% python3 -q
>>> import numpy as np
>>> np.set_printoptions(precision=3, suppress=True, linewidth=140)
>>> def rnd(a):
...     return np.round(a, 3) + 0
... 
>>> X = np.load("case1.npy")
>>> rnd(X)
array([[-0.111, -0.667, -0.667,  0.222,  0.222],
       [-0.667,  0.6  , -0.4  ,  0.133,  0.133],
       [-0.667, -0.4  ,  0.6  ,  0.133,  0.133],
       [ 0.222,  0.133,  0.133,  0.956, -0.044],
       [ 0.222,  0.133,  0.133, -0.044,  0.956]])
>>> # symmetric, so the eigenvalues are real
>>> rnd(np.linalg.svd(X, compute_uv=False))
array([1., 1., 1., 1., 1.])
>>> rnd(X[:, 2] @ X[:, 4])
np.float64(0.0)
>>> rnd(X.T @ X)
array([[1., 0., 0., 0., 0.],
       [0., 1., 0., 0., 0.],
       [0., 0., 1., 0., 0.],
       [0., 0., 0., 1., 0.],
       [0., 0., 0., 0., 1.]])
>>> evals, evecs = np.linalg.eigvalsh(X)
Traceback (most recent call last):
  File "<python-input-9>", line 1, in <module>
    evals, evecs = np.linalg.eigvalsh(X)
    ^^^^^^^^^^^^
ValueError: too many values to unpack (expected 2)
>>> evals, evecs = np.linalg.eigh(X)
>>> rnd(evals)
array([-1.,  1.,  1.,  1.,  1.])
>>> rnd(evals.sum()), np.trace(X)
(np.float64(3.0), np.float64(3.0))
>>> other = np.array([[-2, 4, 4], [5, 3, -4]])
>>> cent = np.kron(other, X)
>>> cent.shape
(10, 15)
>>> rnd(np.linalg.norm(cent, 2)), rnd(np.linalg.norm(other, 2) * np.linalg.norm(X, 2))
(np.float64(7.658), np.float64(7.658))
>>> r0, g = X[0], X[3]
>>> rnd(r0 @ g)
np.float64(0.0)
>>> r0 @ r0
np.float64(1.0)
>>> pr = (r0 @ g) / (r0 @ r0) * r0
>>> rnd(np.linalg.norm(r0 + g) ** 2 + np.linalg.norm(r0 - g) ** 2)
np.float64(4.0)
>>> rnd(g - pr)
array([ 0.222,  0.133,  0.133,  0.956, -0.044])
>>> rnd(np.outer(r0, g))
array([[-0.025, -0.015, -0.015, -0.106,  0.005],
       [-0.148, -0.089, -0.089, -0.637,  0.03 ],
       [-0.148, -0.089, -0.089, -0.637,  0.03 ],
       [ 0.049,  0.03 ,  0.03 ,  0.212, -0.01 ],
       [ 0.049,  0.03 ,  0.03 ,  0.212, -0.01 ]])
>>> rnd(pr)
array([0., 0., 0., 0., 0.])
>>> np.linalg.matrix_rank(np.outer(r0, g))
np.int64(1)
>>> rnd((g - pr) @ r0)
np.float64(0.0)
